% python3 -q
>>> import numpy as np
>>> from numpy import linalg as LA
>>> np.set_printoptions(precision=3, suppress=True, linewidth=120, legacy="1.25")
>>> u = np.array([-1, -1, 0])
>>> g = np.array([-2, 2, 2, 2])
>>> M = u[:, None] + g[None, :]
>>> M
array([[-3,  1,  1,  1],
       [-3,  1,  1,  1],
       [-2,  2,  2,  2]])
>>> print(LA.lstsq(M[:-1].T, M[-1])[2])
1
>>> round(np.trace(LA.pinv(M) @ M), 3)
2.0
>>> np.allclose(M[:-1].T @ LA.lstsq(M[:-1].T, M[-1])[0], M[-1])
False
>>> np.unique(M.round(6), axis=0).shape
(2, 4)
>>> np.abs(np.diag(LA.qr(M)[1])) > 1e-9
array([ True,  True, False])
>>> U, sig, VT = LA.svd(M)
>>> V = VT[:(sig > 1e-8).sum()]
>>> rng = np.random.default_rng(90)
>>> x = M[1] + 5 * M[0] + rng.integers(2) * np.eye(4)[3]
>>> print(x)
[-18.   6.   6.   7.]
>>> np.allclose(V.T @ V @ x, x)
False
>>> U, sig, VT = LA.svd(M)
>>> sig.round(3) + 0
array([6.118, 1.601, 0.   ])
>>> out = U[:, :2] @ np.diag(sig[:2]) @ VT[:2]
>>> np.round(np.abs(M - out).max(), 3)
0.0
>>> np.round(LA.norm(M - out) / LA.norm(M), 3)
0.0
>>> LA.matrix_rank(M, rtol=0.05)
2
>>> out
array([[-3.,  1.,  1.,  1.],
       [-3.,  1.,  1.,  1.],
       [-2.,  2.,  2.,  2.]])
>>> U, sig, VT = LA.svd(out)
>>> V = VT[:(sig > 1e-8).sum()]
>>> x = out[1] + 2 * out[2] + rng.integers(2) * np.eye(4)[0]
>>> x
array([-7.,  5.,  5.,  5.])
>>> np.diag(V.T @ V)
array([1.   , 0.333, 0.333, 0.333])
>>> np.round(V.T @ V, 3) + 0
array([[1.   , 0.   , 0.   , 0.   ],
       [0.   , 0.333, 0.333, 0.333],
       [0.   , 0.333, 0.333, 0.333],
       [0.   , 0.333, 0.333, 0.333]])
>>> round(float(LA.norm(M, 2) / LA.norm(M)), 3)
0.967
>>> LA.matrix_rank(M, rtol=0.1)
2
>>> u = np.array([5, 0, 3, 3])
>>> m1 = u[np.abs(np.subtract.outer(np.arange(4), np.arange(4)))]
>>> m1
array([[5, 0, 3, 3],
       [0, 5, 0, 3],
       [3, 0, 5, 0],
       [3, 3, 0, 5]])
>>> gram = m1.T @ m1
>>> np.trace(gram), (m1 ** 2).sum()
(154, 154)
>>> x = np.ones(4)
>>> for _ in range(5):
...     x = m1 @ x
...     x /= LA.norm(x)
...     print(round(x @ m1 @ x, 3))
... 
9.816
9.85
9.854
9.854
9.854
>>> np.round(LA.eigvalsh(m1)[-1], 3)
9.854
>>> x
array([0.601, 0.372, 0.372, 0.601])
>>> A = np.load("w.npy")
>>> print(A)
[[-62.071  40.077  39.195]
 [-60.022  38.739  39.363]
 [-60.119  39.714  38.281]
 [-60.818  40.756  39.349]
 [-59.82   41.236  40.06 ]
 [-59.317  39.615  39.448]
 [-59.862  39.725  39.031]
 [-60.506  39.211  40.392]
 [-60.79   39.144  41.526]
 [-60.82   40.719  38.484]
 [-59.683  40.903  38.1  ]
 [-62.443  39.399  39.648]
 [-61.1    40.122  39.722]
 [-59.242  40.499  41.267]
 [-57.284  40.459  40.159]
 [-60.445  40.458  38.492]
 [-58.617  40.854  39.365]
 [-60.553  39.725  39.136]
 [-59.741  39.754  38.047]
 [-58.084  41.985  39.305]
 [-59.85   39.269  37.743]
 [-59.941  40.157  39.857]
 [-58.491  39.784  39.332]
 [-60.849  38.253  41.226]
 [-60.087  38.775  40.775]
 [-62.461  39.242  40.629]
 [-62.301  39.722  40.923]]
>>> out = A / LA.norm(A, axis=1, keepdims=True)
>>> gram = out @ out.T
>>> LA.norm(out, axis=1)
array([1., 1., 1., 1., 1., 1., 1., 1., 1., 1., 1., 1., 1., 1., 1., 1., 1., 1., 1., 1., 1., 1., 1., 1., 1., 1., 1.])
>>> cen = (A - A.mean(axis=0)) / A.std(axis=0)
>>> np.argwhere(np.abs(cen) > 2)
array([[14,  0],
       [19,  1],
       [23,  1]])
>>> cen.std(axis=0)
array([1., 1., 1.])
>>> beta = LA.lstsq(np.delete(cen, 1, axis=1), cen[:, 1])[0]
>>> beta
array([ 0.36, -0.24])
>>> np.abs(beta).argmax()
0
>>> arr = np.array([[1.0, 0.0, 0.0], [0.0, 3.0, 0.0], [0.0, 2.0, 1.0]])
>>> # column 1 is much longer than the rest
>>> idx = rng.permutation(3)
>>> out = arr[:, idx] * rng.choice([-1, 1], 3)
>>> print(out)
[[-0.  1. -0.]
 [-3.  0. -0.]
 [-2.  0. -1.]]
>>> U, _, VT = LA.svd(arr.T @ out)
>>> idx
array([1, 0, 2])
>>> out = arr + rng.integers(-2, 3, (3, 1)) @ rng.integers(-2, 3, (1, 3))
>>> print(out)
[[1. 0. 0.]
 [0. 3. 0.]
 [0. 0. 1.]]
>>> out - arr
array([[ 0.,  0.,  0.],
       [ 0.,  0.,  0.],
       [ 0., -2.,  0.]])
>>> LA.svd(out - arr, compute_uv=False)
array([2., 0., 0.])
>>> np.abs(out - arr).sum(axis=1)
array([0., 0., 2.])
>>> LA.matrix_rank(out - arr, tol=1e-8)
1
>>> cent = np.array([[-1, 3, 3], [1, 2, 1], [-2, -3, -2]])
>>> feats = (rng.random((12, 3)) < 0.25) @ cent
>>> feats
array([[-2, -3, -2],
       [-1,  3,  3],
       [ 0,  0,  0],
       [ 1,  2,  1],
       [-1,  3,  3],
       [ 0,  0,  0],
       [ 1,  2,  1],
       [ 0,  5,  4],
       [ 1,  2,  1],
       [ 1,  2,  1],
       [ 0,  0,  0],
       [-2,  2,  2]])
>>> # row 4 repeats row 1
>>> D = LA.norm(feats[:, None] - feats[None], axis=-1)
>>> (D + 1e9 * np.eye(12)).round(6).argmin(axis=1)
array([2, 4, 5, 6, 1, 2, 3, 1, 3, 3, 2, 1])
>>> LA.norm(feats - feats.mean(axis=0), axis=1)
array([5.8  , 2.511, 1.908, 1.28 , 2.511, 1.908, 1.28 , 4.506, 1.28 , 1.28 , 1.908, 2.075])
>>> D[:5, :5]
array([[0.   , 7.874, 4.123, 6.557, 7.874],
       [7.874, 0.   , 4.359, 3.   , 0.   ],
       [4.123, 4.359, 0.   , 2.449, 4.359],
       [6.557, 3.   , 2.449, 0.   , 3.   ],
       [7.874, 0.   , 4.359, 3.   , 0.   ]])
>>> LA.matrix_rank(D ** 2)
5
>>> np.unravel_index(D.round(6).argmax(), D.shape)
(0, 7)
>>> D[2]
array([4.123, 4.359, 0.   , 2.449, 4.359, 0.   , 2.449, 6.403, 2.449, 2.449, 0.   , 3.464])
>>> D.mean(axis=1).argmax()
0
>>> LA.norm(feats, axis=1)
array([4.123, 4.359, 0.   , 2.449, 4.359, 0.   , 2.449, 6.403, 2.449, 2.449, 0.   , 3.464])
>>> P = feats @ LA.solve(feats.T @ feats, feats.T)
>>> round(np.trace(P), 3)
3.0
>>> np.allclose(P @ P, P)
True
>>> np.diag(P)
array([0.588, 0.324, 0.   , 0.206, 0.324, 0.   , 0.206, 0.353, 0.206, 0.206, 0.   , 0.588])
>>> P
array([[ 0.588, -0.118,  0.   , -0.059, -0.118,  0.   , -0.059, -0.176, -0.059, -0.059,  0.   ,  0.412],
       [-0.118,  0.324,  0.   , -0.088,  0.324,  0.   , -0.088,  0.235, -0.088, -0.088,  0.   ,  0.118],
       [ 0.   ,  0.   ,  0.   ,  0.   ,  0.   ,  0.   ,  0.   ,  0.   ,  0.   ,  0.   ,  0.   ,  0.   ],
       [-0.059, -0.088,  0.   ,  0.206, -0.088,  0.   ,  0.206,  0.118,  0.206,  0.206,  0.   ,  0.059],
       [-0.118,  0.324,  0.   , -0.088,  0.324,  0.   , -0.088,  0.235, -0.088, -0.088,  0.   ,  0.118],
       [ 0.   ,  0.   ,  0.   ,  0.   ,  0.   ,  0.   ,  0.   ,  0.   ,  0.   ,  0.   ,  0.   ,  0.   ],
       [-0.059, -0.088,  0.   ,  0.206, -0.088,  0.   ,  0.206,  0.118,  0.206,  0.206,  0.   ,  0.059],
       [-0.176,  0.235,  0.   ,  0.118,  0.235,  0.   ,  0.118,  0.353,  0.118,  0.118,  0.   ,  0.176],
       [-0.059, -0.088,  0.   ,  0.206, -0.088,  0.   ,  0.206,  0.118,  0.206,  0.206,  0.   ,  0.059],
       [-0.059, -0.088,  0.   ,  0.206, -0.088,  0.   ,  0.206,  0.118,  0.206,  0.206,  0.   ,  0.059],
       [ 0.   ,  0.   ,  0.   ,  0.   ,  0.   ,  0.   ,  0.   ,  0.   ,  0.   ,  0.   ,  0.   ,  0.   ],
       [ 0.412,  0.118,  0.   ,  0.059,  0.118,  0.   ,  0.059,  0.176,  0.059,  0.059,  0.   ,  0.588]])
